$ python -q
>>> import numpy as np
>>> np.set_printoptions(precision=1, suppress=True, linewidth=140, legacy="1.25")
>>> other = np.array([[-3, 2, -1, 2, 2, 0], [1, 1, 2, -3, 1, 3]])
>>> A = other.T @ other
>>> print(A)
[[10 -5  5 -9 -5  3]
 [-5  5  0  1  5  3]
 [ 5  0  5 -8  0  6]
 [-9  1 -8 13  1 -9]
 [-5  5  0  1  5  3]
 [ 3  3  6 -9  3  9]]
>>> evals, evecs = np.linalg.eigh(A)
>>> print(evals.round(1) + 0)
[ 0.   0.   0.   0.  16.3 30.7]
>>> print(np.round(evecs.T @ A @ evecs, 1) + 0)
[[ 0.   0.   0.   0.   0.   0. ]
 [ 0.   0.   0.   0.   0.   0. ]
 [ 0.   0.   0.   0.   0.   0. ]
 [ 0.   0.   0.   0.   0.   0. ]
 [ 0.   0.   0.   0.  16.3  0. ]
 [ 0.   0.   0.   0.   0.  30.7]]
>>> print((evals > 1e-8).sum(), (evals < -1e-8).sum())
2 0
>>> other = A / np.linalg.norm(A, axis=1, keepdims=True)
>>> gram = other @ other.T
>>> print((gram - 2 * np.eye(6)).round(6).argmax(axis=1))
[2 4 5 1 1 2]
>>> print(gram[4])
[-0.7  1.  -0.1  0.2  1.   0.2]
>>> mat = np.array([[-7.0, 1.0, 3.0, 0.0, 0.0],
...     [-5.0, -1.0, 1.0, 1.0, 0.0],
...     [0.0, 0.0, 0.0, 6.0, 2.0],
...     [0.0, 0.0, 8.0, 6.0, 8.0],
...     [0.0, 0.0, 7.0, 4.0, 4.0]])
>>> r0 = np.array([6, -8, 8, 0, 0])
>>> other = mat + np.outer(r0, np.eye(5)[2])
>>> print(other)
[[-7.  1.  9.  0.  0.]
 [-5. -1. -7.  1.  0.]
 [ 0.  0.  8.  6.  2.]
 [ 0.  0.  8.  6.  8.]
 [ 0.  0.  7.  4.  4.]]
>>> print(np.linalg.matrix_rank(other - mat))
1
>>> print(np.linalg.norm(mat, axis=0))
[ 8.6  1.4 11.1  9.4  9.2]
>>> print(np.linalg.norm(mat, axis=1).argmax())
3
>>> print(round(float(np.linalg.norm(mat[1], 1)), 1), np.round(np.linalg.norm(mat[1], np.inf), 1))
8.0 5.0
>>> E = np.loadtxt("a.csv", delimiter=",")
>>> print(E)
[[0. 0. 0. 0. 0. 0. 1. 0. 1. 0.]
 [0. 0. 0. 1. 1. 1. 0. 0. 0. 0.]
 [0. 0. 0. 0. 0. 0. 0. 1. 0. 0.]
 [0. 1. 0. 0. 0. 1. 0. 0. 0. 0.]
 [0. 1. 0. 0. 0. 1. 0. 0. 0. 0.]
 [0. 1. 0. 1. 1. 0. 0. 0. 0. 0.]
 [1. 0. 0. 0. 0. 0. 0. 0. 1. 0.]
 [0. 0. 1. 0. 0. 0. 0. 0. 0. 1.]
 [1. 0. 0. 0. 0. 0. 1. 0. 0. 0.]
 [0. 0. 0. 0. 0. 0. 0. 1. 0. 0.]]
>>> print((np.linalg.matrix_power((E != 0) + (E.T != 0) + np.eye(10), 10) > 0).astype(int))
[[1 0 0 0 0 0 1 0 1 0]
 [0 1 0 1 1 1 0 0 0 0]
 [0 0 1 0 0 0 0 1 0 1]
 [0 1 0 1 1 1 0 0 0 0]
 [0 1 0 1 1 1 0 0 0 0]
 [0 1 0 1 1 1 0 0 0 0]
 [1 0 0 0 0 0 1 0 1 0]
 [0 0 1 0 0 0 0 1 0 1]
 [1 0 0 0 0 0 1 0 1 0]
 [0 0 1 0 0 0 0 1 0 1]]
>>> rng = np.random.default_rng(304)
>>> labels = rng.permutation(10)
>>> print(labels)
[3 8 2 6 1 9 4 5 7 0]
>>> other = E[labels][:, labels]
>>> print(np.round(np.sort(np.abs(np.linalg.eigvals(other))), 1) + 0)
[0.  0.  1.  1.  1.  1.4 1.4 1.6 2.  2.6]
>>> print(np.trace(other))
0.0
>>> print(round(float(np.linalg.det(other)), 1), round(np.linalg.det(E[labels]), 1))
0.0 0.0
>>> print(np.diag(other))
[0. 0. 0. 0. 0. 0. 0. 0. 0. 0.]
>>> print(np.round(E @ np.linalg.pinv(E) @ E, 1) + 0)
[[0. 0. 0. 0. 0. 0. 1. 0. 1. 0.]
 [0. 0. 0. 1. 1. 1. 0. 0. 0. 0.]
 [0. 0. 0. 0. 0. 0. 0. 1. 0. 0.]
 [0. 1. 0. 0. 0. 1. 0. 0. 0. 0.]
 [0. 1. 0. 0. 0. 1. 0. 0. 0. 0.]
 [0. 1. 0. 1. 1. 0. 0. 0. 0. 0.]
 [1. 0. 0. 0. 0. 0. 0. 0. 1. 0.]
 [0. 0. 1. 0. 0. 0. 0. 0. 0. 1.]
 [1. 0. 0. 0. 0. 0. 1. 0. 0. 0.]
 [0. 0. 0. 0. 0. 0. 0. 1. 0. 0.]]
>>> print(np.allclose(E[:-1].T @ np.linalg.lstsq(E[:-1].T, E[-1])[0], E[-1]))
True
>>> evals, evecs = np.linalg.eigh(E)
>>> vec = np.array([0, 1, 0, 2, 1, 0, 1, 2, 2, 1])
>>> print(vec @ E @ vec)
14.0
>>> print(np.round(evecs * np.maximum(evals, 0) @ evecs.T, 1) + 0)
[[0.7 0.  0.  0.  0.  0.  0.7 0.  0.7 0. ]
 [0.  0.8 0.  0.6 0.6 0.8 0.  0.  0.  0. ]
 [0.  0.  0.4 0.  0.  0.  0.  0.5 0.  0.4]
 [0.  0.6 0.  0.5 0.5 0.6 0.  0.  0.  0. ]
 [0.  0.6 0.  0.5 0.5 0.6 0.  0.  0.  0. ]
 [0.  0.8 0.  0.6 0.6 0.8 0.  0.  0.  0. ]
 [0.7 0.  0.  0.  0.  0.  0.7 0.  0.7 0. ]
 [0.  0.  0.5 0.  0.  0.  0.  0.7 0.  0.5]
 [0.7 0.  0.  0.  0.  0.  0.7 0.  0.7 0. ]
 [0.  0.  0.4 0.  0.  0.  0.  0.5 0.  0.4]]
>>> feats = np.diag(np.array([1, -3, 0, -3, 2, -1, 0])) + -1 * np.eye(7, k=1) + -1 * np.eye(7, k=-1)
>>> print(feats)
[[ 1. -1.  0.  0.  0.  0.  0.]
 [-1. -3. -1.  0.  0.  0.  0.]
 [ 0. -1.  0. -1.  0.  0.  0.]
 [ 0.  0. -1. -3. -1.  0.  0.]
 [ 0.  0.  0. -1.  2. -1.  0.]
 [ 0.  0.  0.  0. -1. -1. -1.]
 [ 0.  0.  0.  0.  0. -1.  0.]]
>>> blk = np.stack([feats, 4 * feats, feats[::-1]])
>>> print(np.einsum("bij,cij->bc", blk, blk))
[[ 36. 144.  13.]
 [144. 576.  52.]
 [ 13.  52.  36.]]
>>> print(blk.sum(axis=0))
[[  5.  -5.   0.   0.   0.  -1.   0.]
 [ -5. -15.  -5.   0.  -1.  -1.  -1.]
 [  0.  -5.   0.  -6.   2.  -1.   0.]
 [  0.   0.  -6. -18.  -6.   0.   0.]
 [  0.  -1.   0.  -6.  10.  -5.   0.]
 [ -1.  -3.  -1.   0.  -5.  -5.  -5.]
 [  1.  -1.   0.   0.   0.  -5.   0.]]
>>> evals, evecs = np.linalg.eigh(feats)
>>> vec = np.array([2, 0, 2, 0, 3, 1, 1])
>>> print(vec @ feats @ vec)
13.0
>>> print((np.sign(evecs[:, -1].round(6)) == np.sign(evecs[0, -1].round(6))).astype(int))
[1 0 1 0 1 0 1]
>>> print(np.all(np.linalg.eigvalsh(feats) > 0))
False
>>> print([round(float(np.linalg.det(feats[:i, :i])), 2) + 0 for i in range(1, 8)])
[1.0, -4.0, -1.0, 7.0, 15.0, -22.0, -15.0]
>>> vec = np.array([8, -1, -2, 9, -3, 7, -2])
>>> target = feats @ vec
>>> beta, lr = np.zeros(7), 1 / np.linalg.norm(feats, 2) ** 2
>>> for i in range(30):
...     beta -= lr * feats.T @ (feats @ beta - target)
...     if i % 5 == 0: print(i, round(np.linalg.norm(feats @ beta - target), 1))
... 
0 14.3
5 5.1
10 3.2
15 2.5
20 2.1
25 1.9
>>> print(round(np.linalg.cond(feats), 1))
9.3
>>> Q, Rm = np.linalg.qr(feats)
>>> print(np.round(Q @ Rm, 1) + 0)
[[ 1. -1.  0.  0.  0.  0.  0.]
 [-1. -3. -1.  0.  0.  0.  0.]
 [ 0. -1.  0. -1.  0.  0.  0.]
 [ 0.  0. -1. -3. -1.  0.  0.]
 [ 0.  0.  0. -1.  2. -1.  0.]
 [ 0.  0.  0.  0. -1. -1. -1.]
 [ 0.  0.  0.  0.  0. -1.  0.]]
>>> print(np.round(abs(Rm[0, 0]), 1), round(np.linalg.norm(feats[:, 0]), 1))
1.4 1.4
>>> print(np.round(Q.T @ Q, 1) + 0)
[[1. 0. 0. 0. 0. 0. 0.]
 [0. 1. 0. 0. 0. 0. 0.]
 [0. 0. 1. 0. 0. 0. 0.]
 [0. 0. 0. 1. 0. 0. 0.]
 [0. 0. 0. 0. 1. 0. 0.]
 [0. 0. 0. 0. 0. 1. 0.]
 [0. 0. 0. 0. 0. 0. 1.]]
>>> print(Q.round(1) + 0)
[[-0.7 -0.7  0.1  0.2 -0.1  0.   0. ]
 [ 0.7 -0.7  0.1  0.2 -0.1  0.   0. ]
 [ 0.  -0.3 -0.2 -0.8  0.4  0.2  0.1]
 [ 0.   0.   1.  -0.2  0.1  0.   0. ]
 [ 0.   0.   0.  -0.5 -0.7 -0.3 -0.3]
 [ 0.   0.   0.   0.   0.5 -0.7 -0.5]
 [ 0.   0.   0.   0.   0.  -0.6  0.8]]
>>> print(np.abs(np.diag(Rm)))
[1.4 3.  1.  1.9 2.1 1.6 0.5]
>>> print(Q.shape, Rm.shape)
(7, 7) (7, 7)
>>> X = np.loadtxt("dump.csv", delimiter=",")
>>> print(X)
[[-4.  0.  0.]
 [ 0.  0.  0.]
 [ 4.  3.  0.]
 [ 0.  0.  0.]
 [-6. -1.  0.]
 [ 2.  0.  0.]
 [ 8.  0. -4.]]
>>> Q, evecs = np.linalg.qr(X[:, :2])[0], np.linalg.qr(X[:, 2:])[0]
>>> sigma = np.linalg.svd(Q.T @ evecs, compute_uv=False)
>>> print(np.degrees(np.arccos(sigma.clip(0, 1))))
[38.2]
>>> print(round(np.linalg.norm(Q @ Q.T - evecs @ evecs.T, 2), 1))
1.0
>>> def softmax(z):
...     e = np.exp(z - z.max(axis=-1, keepdims=True))
...     return e / e.sum(axis=-1, keepdims=True)
... 
>>> print(np.round(softmax(10 * X[2]), 1) + 0)
[1. 0. 0.]
>>> print(np.round(softmax(X[2] + 5), 1) + 0)
[0.7 0.3 0. ]
>>> print(softmax(X).sum(axis=1))
[1. 1. 1. 1. 1. 1. 1.]
>>> att = X @ X.T / np.sqrt(3)
>>> print(softmax(att).round(6).argmax(axis=1))
[4 0 6 0 4 6 6]
>>> print(np.round(softmax(att + np.triu(np.full(att.shape, -np.inf), 1)), 1) + 0)
[[1.  0.  0.  0.  0.  0.  0. ]
 [0.5 0.5 0.  0.  0.  0.  0. ]
 [0.  0.  1.  0.  0.  0.  0. ]
 [0.2 0.2 0.2 0.2 0.  0.  0. ]
 [0.  0.  0.  0.  1.  0.  0. ]
 [0.  0.  0.9 0.  0.  0.1 0. ]
 [0.  0.  0.  0.  0.  0.  1. ]]
>>> print(np.round(softmax(att), 1) + 0)
[[0.  0.  0.  0.  1.  0.  0. ]
 [0.1 0.1 0.1 0.1 0.1 0.1 0.1]
 [0.  0.  0.  0.  0.  0.  1. ]
 [0.1 0.1 0.1 0.1 0.1 0.1 0.1]
 [0.  0.  0.  0.  1.  0.  0. ]
 [0.  0.  0.  0.  0.  0.  1. ]
 [0.  0.  0.  0.  0.  0.  1. ]]
>>> vec = np.array([5, -2, 7])
>>> print(np.linalg.norm(X @ vec) <= np.linalg.norm(X, 2) * np.linalg.norm(vec) + 1e-9)
True
>>> print(np.sign((X @ vec).round(6)))
[-1.  0.  1.  0. -1.  1.  1.]
>>> print((X * vec).sum(axis=1))
[-20.   0.  14.   0. -28.  10.  12.]
>>> data = np.load("x.npy")
>>> print(data)
[[ 0  0  2 -2  2  0  0 -2 -1]
 [ 0  0  1  1  1 -1  1 -1 -2]
 [ 0  0  0  0  1  2  0  0 -1]
 [ 0  0  0  0 -2  1  2 -2 -2]
 [ 0  0  0  0  0 -2 -1  2 -1]
 [ 0  0  0  0  0  0 -1  2  2]
 [ 0  0  0  0  0  0  0  2  1]
 [ 0  0  0  0  0  0  0  0  0]
 [ 0  0  0  0  0  0  0  0  0]]
>>> Uu, sigma, Vh = np.linalg.svd(data)
>>> evecs = Vh[:(sigma > 1e-8).sum()]
>>> vec = data[5] + -1 * data[6] + rng.integers(2) * np.eye(9)[2]
>>> print(vec)
[ 0.  0.  0.  0.  0.  0. -1.  0.  1.]
>>> print(np.round(np.diag(evecs.T @ evecs), 1) + 0)
[0. 0. 1. 1. 1. 1. 1. 1. 1.]
>>> print(np.round(np.linalg.norm(vec - evecs.T @ evecs @ vec), 1))
0.0
>>> labels = rng.permutation(9)
>>> print(labels)
[6 1 7 0 3 8 5 2 4]
>>> other = data[labels][:, labels]
>>> print(np.allclose(other, data))
False
>>> print(np.diag(other))
[0 0 0 0 0 0 0 0 0]
>>> print(np.trace(other))
0
>>> print(np.round(np.linalg.det(other), 1), round(float(np.linalg.det(data[labels])), 1))
0.0 0.0
>>> print(other)
[[ 0  0  2  0  0  1  0  0  0]
 [ 1  0 -1  0  1 -2 -1  1  1]
 [ 0  0  0  0  0  0  0  0  0]
 [ 0  0 -2  0 -2 -1  0  2  2]
 [ 2  0 -2  0  0 -2  1  0 -2]
 [ 0  0  0  0  0  0  0  0  0]
 [-1  0  2  0  0  2  0  0  0]
 [ 0  0  0  0  0 -1  2  0  1]
 [-1  0  2  0  0 -1 -2  0  0]]
>>> arr = np.load("sample0.npy")
>>> print(arr)
[[  8  -6   4   2  -4  10]
 [  4  -3   2   1  -2   5]
 [-12   9  -6  -3   6 -15]]
>>> other = arr / np.linalg.norm(arr, axis=1, keepdims=True)
>>> gram = other @ other.T
>>> print(gram)
[[ 1.  1. -1.]
 [ 1.  1. -1.]
 [-1. -1.  1.]]
>>> print((gram - 2 * np.eye(3)).round(6).argmax(axis=1))
[1 0 0]
>>> print(gram[0])
[ 1.  1. -1.]
>>> print((np.abs(gram) > 0.9).astype(int))
[[1 1 1]
 [1 1 1]
 [1 1 1]]
>>> Z = np.array([[2, 2, 0, 2], [0, 2, 1, 3], [3, 1, 1, 0], [3, 3, 1, 0]])
>>> W0 = (rng.random((36, 4)) < 0.25) @ Z
>>> print(W0)
[[3 1 1 0]
 [8 6 2 2]
 [0 0 0 0]
 [5 5 1 2]
 [3 3 1 0]
 [2 4 1 5]
 [6 4 2 0]
 [0 2 1 3]
 [2 4 1 5]
 [3 1 1 0]
 [3 1 1 0]
 [0 2 1 3]
 [2 4 1 5]
 [3 5 2 3]
 [3 5 2 3]
 [5 3 1 2]
 [2 4 1 5]
 [0 2 1 3]
 [0 2 1 3]
 [0 2 1 3]
 [2 2 0 2]
 [3 3 1 0]
 [0 0 0 0]
 [3 3 1 0]
 [3 3 2 3]
 [0 2 1 3]
 [0 0 0 0]
 [2 2 0 2]
 [0 0 0 0]
 [5 5 1 2]
 [3 3 1 0]
 [0 2 1 3]
 [5 5 1 2]
 [3 3 2 3]
 [0 2 1 3]
 [2 2 0 2]]
>>> dist = np.linalg.norm(W0[:, None] - W0[None], axis=-1)
>>> print(np.linalg.norm(W0 - W0.mean(axis=0), axis=1))
[2.7 6.7 4.2 3.6 2.2 3.3 4.6 2.6 3.3 2.7 2.7 2.6 3.3 2.8 2.8 2.8 3.3 2.6 2.6 2.6 1.2 2.2 4.2 2.2 1.6 2.6 4.2 1.2 4.2 3.6 2.2 2.6 3.6 1.6
 2.6 1.2]
>>> print(np.unravel_index(dist.round(6).argmax(), dist.shape))
(1, 2)
>>> print(np.flatnonzero(dist[27] < dist.mean() / 2))
[20 27 35]
>>> print(dist[:5, :5])
[[ 0.   7.4  3.3  4.9  2. ]
 [ 7.4  0.  10.4  3.3  6.2]
 [ 3.3 10.4  0.   7.4  4.4]
 [ 4.9  3.3  7.4  0.   3.5]
 [ 2.   6.2  4.4  3.5  0. ]]
>>> print(dist[27])
[2.6 7.5 3.5 4.4 2.6 3.7 5.3 2.4 3.7 2.6 2.6 2.4 3.7 3.9 3.9 3.3 3.7 2.4 2.4 2.4 0.  2.6 3.5 2.6 2.6 2.4 3.5 0.  3.5 4.4 2.6 2.4 4.4 2.6
 2.4 0. ]
>>> print(dist.mean(axis=1).argmax())
1
>>> print((dist + 1e9 * np.eye(36)).round(6).argmin(axis=1))
[ 9  3 22 29 21  8  3 11  5  0  0  7  5 14 13  3  5  7  7  7 27  4  2  4 33  7  2 20  2  3  4  7  3 24  7 20]
>>> print(np.linalg.norm(W0, axis=1))
[ 3.3 10.4  0.   7.4  4.4  6.8  7.5  3.7  6.8  3.3  3.3  3.7  6.8  6.9  6.9  6.2  6.8  3.7  3.7  3.7  3.5  4.4  0.   4.4  5.6  3.7  0.
  3.5  0.   7.4  4.4  3.7  7.4  5.6  3.7  3.5]
>>> other = np.c_[W0[:, :3] @ np.array([[-3, 5, -5], [-4, 1, 0], [-4, 7, 4]]), np.array([2, 2, 3, 4, 5, 1, 5, 3, 5, 1, 5, 1, 2, 0, 5, 5, 1, 5, 3, 5, 1, 1, 3, 4, 1, 0, 2, 3, 1, 5, 0, 3, 5, 3, 3, 5])]
>>> print(other)
[[-17  23 -11   2]
 [-56  60 -32   2]
 [  0   0   0   3]
 [-39  37 -21   4]
 [-25  25 -11   5]
 [-26  21  -6   1]
 [-42  48 -22   5]
 [-12   9   4   3]
 [-26  21  -6   5]
 [-17  23 -11   1]
 [-17  23 -11   5]
 [-12   9   4   1]
 [-26  21  -6   2]
 [-37  34  -7   0]
 [-37  34  -7   5]
 [-31  35 -21   5]
 [-26  21  -6   1]
 [-12   9   4   5]
 [-12   9   4   3]
 [-12   9   4   5]
 [-14  12 -10   1]
 [-25  25 -11   1]
 [  0   0   0   3]
 [-25  25 -11   4]
 [-29  32  -7   1]
 [-12   9   4   0]
 [  0   0   0   2]
 [-14  12 -10   3]
 [  0   0   0   1]
 [-39  37 -21   5]
 [-25  25 -11   0]
 [-12   9   4   3]
 [-39  37 -21   5]
 [-29  32  -7   3]
 [-12   9   4   3]
 [-14  12 -10   5]]
>>> print(np.round(np.linalg.norm(other - W0 @ np.linalg.lstsq(W0, other)[0], axis=0), 1) + 0)
[ 0.   0.   0.  12.4]
>>> print(np.linalg.matrix_rank(other))
4
>>> print(np.linalg.norm(np.linalg.qr(W0)[0].T @ other, axis=0) ** 2 / ((other ** 2).sum(axis=0) + 1e-12))
[1.  1.  1.  0.6]
>>> gram = np.cov(W0, rowvar=False)
>>> print(gram.shape)
(4, 4)
>>> print(np.corrcoef(W0.T))
[[ 1.   0.7  0.5 -0.2]
 [ 0.7  1.   0.7  0.5]
 [ 0.5  0.7  1.   0.3]
 [-0.2  0.5  0.3  1. ]]
>>> print(np.argsort(-W0.std(axis=0).round(6), kind="stable"))
[0 3 1 2]
>>> print(W0.std(axis=0))
[2.  1.6 0.6 1.6]
>>> print(np.polyfit(W0[:, 1], W0[:, 0], 1))
[ 0.9 -0.2]
